In [1]: import numpy as np

In [2]: np.set_printoptions(precision=2, suppress=True, linewidth=140, floatmode="fixed")

In [3]: def tidy(a):
   ...:     return np.round(a, 2) + 0
   ...: 

In [4]: feats = np.load("case8.npy")

In [5]: feats
Out[5]: 
array([[10, 14, 15,  6, 23, 21,  9,  9],
       [ 2,  6,  4,  4,  7,  1,  2,  2],
       [ 0,  9,  2,  1,  3,  8,  1,  6],
       [ 5,  7,  6,  3,  8,  7,  8,  9],
       [ 2,  6,  4,  4,  7,  1,  2,  2],
       [18, 27, 21, 13, 36, 29, 17, 26],
       [ 2,  7, 10,  8, 15,  8,  5,  6],
       [ 5, 12,  8,  4, 12,  9,  1,  9],
       [13, 16, 17, 12, 26, 16, 13, 18],
       [10, 22,  7,  7, 18, 15,  8, 12],
       [ 2, 16, 16,  5, 18, 23,  5, 11],
       [ 3,  6,  0,  4,  5,  1,  0,  8],
       [ 3,  2,  6,  2,  3,  2,  3,  8],
       [ 0,  0,  0,  0,  0,  0,  0,  0],
       [ 5,  8, 12,  7, 16, 14, 11, 13],
       [ 2,  6,  8,  0,  7,  8,  1,  1],
       [11, 22,  3,  7, 16, 15,  6, 18],
       [10, 13,  9,  2, 15, 14,  6,  5],
       [ 0,  1,  6,  4,  8,  7,  3,  4],
       [ 2, 15, 10,  1, 10, 16,  2,  7],
       [11, 10, 13,  8, 19, 15, 11, 16],
       [11, 13,  1,  6, 13,  7,  5, 12],
       [ 8,  9, 12,  5, 11,  9, 11, 17],
       [ 2,  6,  4,  4,  7,  1,  2,  2]])

In [6]: dist = np.linalg.norm(feats[:, None] - feats[None], axis=-1)

In [7]: tidy(dist[:5, :5])
Out[7]: 
array([[ 0.00, 31.73, 31.00, 24.21, 31.73],
       [31.73,  0.00, 10.39, 11.70,  0.00],
       [31.00, 10.39,  0.00, 11.53, 10.39],
       [24.21, 11.70, 11.53,  0.00, 11.70],
       [31.73,  0.00, 10.39, 11.70,  0.00]])

In [8]: print((dist + 1e9 * np.eye(24)).round(6).argmin(axis=1))
[10  4 11  7  1  8  7  6 20 16  0  1 11  1 20 18  9  7 15  7 14  7 14  1]

In [9]: np.linalg.matrix_rank(dist ** 2)
Out[9]: np.int64(10)

In [10]: dist.shape
Out[10]: (24, 24)

In [11]: vec = np.array([-3, 1, -1, -3, -4, -3, 2, -3])

In [12]: target = feats @ vec

In [13]: tidy(np.linalg.solve(feats.T @ feats, feats.T @ target))
Out[13]: array([-3.00,  1.00, -1.00, -3.00, -4.00, -3.00,  2.00, -3.00])

In [14]: rng = np.random.default_rng(225)

In [15]: target = target + 0.1 * rng.normal(size=24)

In [16]: print(tidy(target))
[-212.85  -49.12  -48.16  -87.09  -49.02 -361.96 -125.05 -122.78 -256.08 -173.05 -185.06  -61.93  -54.97   -0.18 -162.89  -61.07 -186.03
 -136.76  -75.97 -109.07 -207.28 -138.11 -141.87  -48.97]

In [17]: beta, *_ = np.linalg.lstsq(feats, target)

In [18]: tidy(np.linalg.norm(target - feats @ beta))
Out[18]: np.float64(0.5)

In [19]: beta.round()
Out[19]: array([-3.00,  1.00, -1.00, -3.00, -4.00, -3.00,  2.00, -3.00])

In [20]: tidy(beta)
Out[20]: array([-3.05,  0.99, -1.02, -3.16, -3.88, -3.06,  2.01, -2.96])

In [21]: def softmax(z):
    ...:     e = np.exp(z - z.max(axis=-1, keepdims=True))
    ...:     return e / e.sum(axis=-1, keepdims=True)
    ...: 

In [22]: tidy(softmax(10 * feats[20]))
Out[22]: array([0.00, 0.00, 0.00, 0.00, 1.00, 0.00, 0.00, 0.00])

In [23]: tidy(softmax(feats[20]))
Out[23]: array([0.00, 0.00, 0.00, 0.00, 0.93, 0.02, 0.00, 0.05])

In [24]: tidy(softmax(feats[20] + -1))
Out[24]: array([0.00, 0.00, 0.00, 0.00, 0.93, 0.02, 0.00, 0.05])

In [25]: att = feats @ feats.T / np.sqrt(8)

In [26]: print(softmax(att)[20] @ feats)
[18.00 27.00 21.00 13.00 36.00 29.00 17.00 26.00]
